% python3 -q
>>> import numpy as np
>>> from numpy import linalg as LA
>>> np.set_printoptions(precision=2, suppress=True, linewidth=100)
>>> mat = 5 * np.eye(5) + np.eye(5, k=1)
>>> mat
array([[5., 1., 0., 0., 0.],
       [0., 5., 1., 0., 0.],
       [0., 0., 5., 1., 0.],
       [0., 0., 0., 5., 1.],
       [0., 0., 0., 0., 5.]])
>>> # triangular
>>> P = np.triu(np.array([[-9, 3, -1, 8, 9],
...     [1, 7, -2, -4, 6],
...     [4, 5, -8, -8, -1],
...     [-8, 9, -5, 7, 7],
...     [1, 4, 8, 6, -9]]), 1) + np.eye(5)
>>> out = P @ mat @ LA.inv(P)
>>> LA.matrix_rank(out)
np.int64(5)
>>> P @ mat - mat @ P
array([[  0.,   0.,   5.,   3.,   2.],
       [  0.,   0.,   0.,   6.,  -3.],
       [  0.,   0.,   0.,   0., -15.],
       [  0.,   0.,   0.,   0.,   0.],
       [  0.,   0.,   0.,   0.,   0.]])
>>> A = np.load("arr.npy")
>>> A
array([[-5.01,  1.99,  0.01,  1.01],
       [-5.02,  2.01, -0.04,  1.02],
       [-5.  ,  1.98, -0.01,  0.97],
       [-5.  ,  2.  , -0.02,  1.  ],
       [-5.  ,  2.01,  0.05,  0.98],
       [-5.01,  2.02,  0.  ,  0.99],
       [-5.01,  2.  ,  0.01,  1.01],
       [-4.98,  1.99,  0.01,  0.98],
       [-4.98,  2.02,  0.03,  1.03],
       [-4.98,  2.01,  0.01,  0.99],
       [-5.01,  1.98, -0.01,  1.03],
       [-5.  ,  2.03,  0.  ,  0.99],
       [-5.03,  2.02,  0.  ,  1.03],
       [-5.01,  2.04,  0.  ,  0.97],
       [-4.99,  1.99,  0.01,  1.  ],
       [-0.98,  1.  ,  5.  ,  2.  ],
       [-1.  ,  1.02,  4.99,  2.01],
       [-1.01,  1.02,  5.  ,  2.01],
       [-0.98,  1.  ,  4.99,  2.02],
       [-0.99,  0.99,  4.98,  1.99],
       [-0.99,  1.  ,  4.99,  1.97],
       [-1.02,  0.98,  5.  ,  1.99],
       [-0.96,  1.04,  4.99,  2.  ],
       [-1.01,  1.  ,  5.  ,  2.  ],
       [-0.96,  0.94,  5.03,  1.99],
       [-1.  ,  1.  ,  5.01,  2.01],
       [-1.  ,  1.01,  4.99,  1.99],
       [-1.02,  1.01,  5.01,  2.02],
       [-0.96,  0.99,  4.98,  1.99],
       [-1.02,  0.99,  4.98,  2.03]])
>>> left, sigma, Vh = LA.svd(A)
>>> sigma
array([24.34, 17.96,  0.1 ,  0.09])
>>> out = left[:, :2] @ np.diag(sigma[:2]) @ Vh[:2]
>>> round(LA.norm(A - out) / LA.norm(A), 2)
np.float64(0.0)
>>> out.round(2) + 0
array([[-5.  ,  2.01,  0.01,  1.  ],
       [-5.02,  2.01, -0.03,  0.99],
       [-4.99,  2.  , -0.02,  0.99],
       [-5.  ,  2.  , -0.02,  0.99],
       [-4.99,  2.01,  0.04,  1.01],
       [-5.01,  2.01,  0.  ,  1.  ],
       [-5.01,  2.01,  0.01,  1.  ],
       [-4.97,  2.  ,  0.  ,  0.99],
       [-4.99,  2.01,  0.04,  1.01],
       [-4.98,  2.  ,  0.01,  1.  ],
       [-5.01,  2.01,  0.  ,  1.  ],
       [-5.01,  2.01,  0.  ,  1.  ],
       [-5.03,  2.02,  0.01,  1.01],
       [-5.02,  2.01, -0.01,  1.  ],
       [-4.99,  2.  ,  0.01,  1.  ],
       [-0.98,  1.  ,  5.  ,  2.  ],
       [-1.01,  1.  ,  4.99,  2.  ],
       [-1.01,  1.01,  5.  ,  2.01],
       [-0.99,  1.  ,  5.  ,  2.  ],
       [-0.99,  0.99,  4.98,  1.99],
       [-0.99,  1.  ,  4.98,  1.99],
       [-1.01,  1.  ,  4.99,  2.  ],
       [-0.98,  0.99,  5.  ,  2.  ],
       [-1.01,  1.01,  5.  ,  2.  ],
       [-0.94,  0.98,  5.02,  2.  ],
       [-1.  ,  1.  ,  5.01,  2.01],
       [-1.  ,  1.  ,  4.99,  2.  ],
       [-1.02,  1.01,  5.01,  2.01],
       [-0.96,  0.98,  4.98,  1.99],
       [-1.02,  1.01,  4.99,  2.  ]])
